>>> import numpy as np
>>> import numpy.linalg as la
>>> np.set_printoptions(precision=3, suppress=True, linewidth=120, floatmode="fixed")
>>> A = np.load("sample8.npy")
>>> A
array([[-11.800,  -4.397,   2.576],
       [-22.038,  -5.987, -14.345],
       [ -0.514,  -0.840,   4.591],
       [-32.695,  -7.867, -21.965],
       [ 13.292,   3.772,  12.599],
       [-14.534,  -4.606, -10.674],
       [ -8.350,  -1.015, -11.996],
       [  9.072,   3.213,   9.022],
       [  0.607,   0.252,  -0.057],
       [-12.894,  -4.162, -10.756],
       [-22.692,  -6.557, -12.016],
       [ 26.951,   8.238,  16.525],
       [ 35.681,  10.078,  26.532],
       [ -6.138,  -1.643,  -7.043],
       [ 23.937,   7.482,  15.978],
       [ -9.180,  -2.935,  -4.185],
       [-17.884,  -3.977, -13.559],
       [-15.506,  -4.779, -10.054],
       [ 17.568,   5.098,  11.575],
       [-21.136,  -6.573,  -6.120],
       [-12.333,  -4.054,  -0.028],
       [  4.832,   2.172,   3.020],
       [-11.153,  -4.715,  -0.602],
       [  4.847,   2.203,   0.742],
       [ 25.423,   6.808,  21.156],
       [-15.872,  -4.143, -14.240],
       [ 13.918,   3.221,   9.132]])
>>> u = np.array([4, 4, 1])
>>> np.convolve(A[15], u)
array([-36.720, -48.460, -37.660, -19.675,  -4.185])
>>> np.cross(A[15, :3], A[7, :3])
array([-13.033,  44.856,  -2.869])
>>> np.correlate(A[15], A[7], "full")
array([ -82.822,  -55.975, -130.468,  -40.073,  -37.966])
>>> cen = (A - A.mean(axis=0)) / A.std(axis=0)
>>> np.argwhere(np.abs(cen) > 2)
array([[12,  0],
       [12,  1],
       [12,  2]])
>>> cen.std(axis=0)
array([1.000, 1.000, 1.000])
>>> beta = la.lstsq(np.delete(cen, 2, axis=1), cen[:, 2])[0]
>>> print(beta)
[ 2.427 -1.495]
>>> M2 = np.c_[A[:, :2] @ np.array([[3, 0], [2, 1]]), np.array([3, 2, 0, 0, 2, 0, 0, 3, 0, 0, 3, 1, 2, 1, 3, 3, 2, 2, 3, 2, 2, 1, 1, 0, 2, 0, 1])]
>>> M2
array([[ -44.194,   -4.397,    3.000],
       [ -78.088,   -5.987,    2.000],
       [  -3.222,   -0.840,    0.000],
       [-113.819,   -7.867,    0.000],
       [  47.420,    3.772,    2.000],
       [ -52.814,   -4.606,    0.000],
       [ -27.080,   -1.015,    0.000],
       [  33.642,    3.213,    3.000],
       [   2.325,    0.252,    0.000],
       [ -47.006,   -4.162,    0.000],
       [ -81.190,   -6.557,    3.000],
       [  97.329,    8.238,    1.000],
       [ 127.199,   10.078,    2.000],
       [ -21.700,   -1.643,    1.000],
       [  86.775,    7.482,    3.000],
       [ -33.410,   -2.935,    3.000],
       [ -61.606,   -3.977,    2.000],
       [ -56.076,   -4.779,    2.000],
       [  62.900,    5.098,    3.000],
       [ -76.554,   -6.573,    2.000],
       [ -45.107,   -4.054,    2.000],
       [  18.840,    2.172,    1.000],
       [ -42.889,   -4.715,    1.000],
       [  18.947,    2.203,    0.000],
       [  89.885,    6.808,    2.000],
       [ -55.902,   -4.143,    0.000],
       [  48.196,    3.221,    1.000]])
>>> la.norm(la.qr(A)[0].T @ M2, axis=0) ** 2 / ((M2 ** 2).sum(axis=0) + 1e-12)
array([1.000, 1.000, 0.409])
>>> np.round(la.norm(M2 - A @ la.lstsq(A, M2)[0], axis=0), 3) + 0
array([0.000, 0.000, 7.332])
